$ ipython --no-banner

In [1]: import numpy as np

In [2]: np.set_printoptions(precision=2, suppress=True, linewidth=140)

In [3]: feats = np.load("run12.npy")

In [4]: feats
Out[4]: 
array([[-0.1,  0.1,  6. , -1.6],
       [ 1.1,  0.7, 28. , -2.1],
       [ 0.7, -2.2, 12. , -0.6],
       [-0.1, -0.4, -8. ,  1.7]])

In [5]: r0, r1 = feats[1], feats[2]

In [6]: r0 @ r0
Out[6]: np.float64(790.11)

In [7]: pr = (r0 @ r1) / (r0 @ r0) * r0

In [8]: r1 - pr
Out[8]: array([ 0.23, -2.5 ,  0.08,  0.29])

In [9]: r0 = np.array([1, 2, 0, 0])

In [10]: Y = feats + np.outer(r0, np.eye(4)[3])

In [11]: np.linalg.matrix_rank(Y - feats)
Out[11]: np.int64(1)

In [12]: Y
Out[12]: 
array([[-0.1,  0.1,  6. , -0.6],
       [ 1.1,  0.7, 28. , -0.1],
       [ 0.7, -2.2, 12. , -0.6],
       [-0.1, -0.4, -8. ,  1.7]])

In [13]: Y = feats / np.linalg.norm(feats, axis=1, keepdims=True)

In [14]: C2 = Y @ Y.T

In [15]: C2
Out[15]: 
array([[ 1.  ,  0.98,  0.96, -1.  ],
       [ 0.98,  1.  ,  0.98, -0.99],
       [ 0.96,  0.98,  1.  , -0.96],
       [-1.  , -0.99, -0.96,  1.  ]])

In [16]: np.linalg.norm(Y, axis=1)
Out[16]: array([1., 1., 1., 1.])

In [17]: (np.abs(C2) > 0.9).astype(int)
Out[17]: 
array([[1, 1, 1, 1],
       [1, 1, 1, 1],
       [1, 1, 1, 1],
       [1, 1, 1, 1]])

In [18]: C2[1]
Out[18]: array([ 0.98,  1.  ,  0.98, -0.99])

In [19]: feats.reshape(2, -1)
Out[19]: 
array([[-0.1,  0.1,  6. , -1.6,  1.1,  0.7, 28. , -2.1],
       [ 0.7, -2.2, 12. , -0.6, -0.1, -0.4, -8. ,  1.7]])

In [20]: feats.reshape(-1, 2)
Out[20]: 
array([[-0.1,  0.1],
       [ 6. , -1.6],
       [ 1.1,  0.7],
       [28. , -2.1],
       [ 0.7, -2.2],
       [12. , -0.6],
       [-0.1, -0.4],
       [-8. ,  1.7]])

In [21]: T = feats.reshape(4, 2, -1)

In [22]: T[:, 0]
Out[22]: 
array([[-0.1,  0.1],
       [ 1.1,  0.7],
       [ 0.7, -2.2],
       [-0.1, -0.4]])

In [23]: np.einsum("ihd,ihd->ih", T, T)
Out[23]: 
array([[  0.02,  38.56],
       [  1.7 , 788.41],
       [  5.33, 144.36],
       [  0.17,  66.89]])

In [24]: np.einsum("ihd,jhd->hij", T, T).shape
Out[24]: (2, 4, 4)

In [25]: T.sum(axis=1)
Out[25]: 
array([[ 5.9, -1.5],
       [29.1, -1.4],
       [12.7, -2.8],
       [-8.1,  1.3]])

In [26]: np.swapaxes(T, 1, 2)[2]
Out[26]: 
array([[ 0.7, 12. ],
       [-2.2, -0.6]])
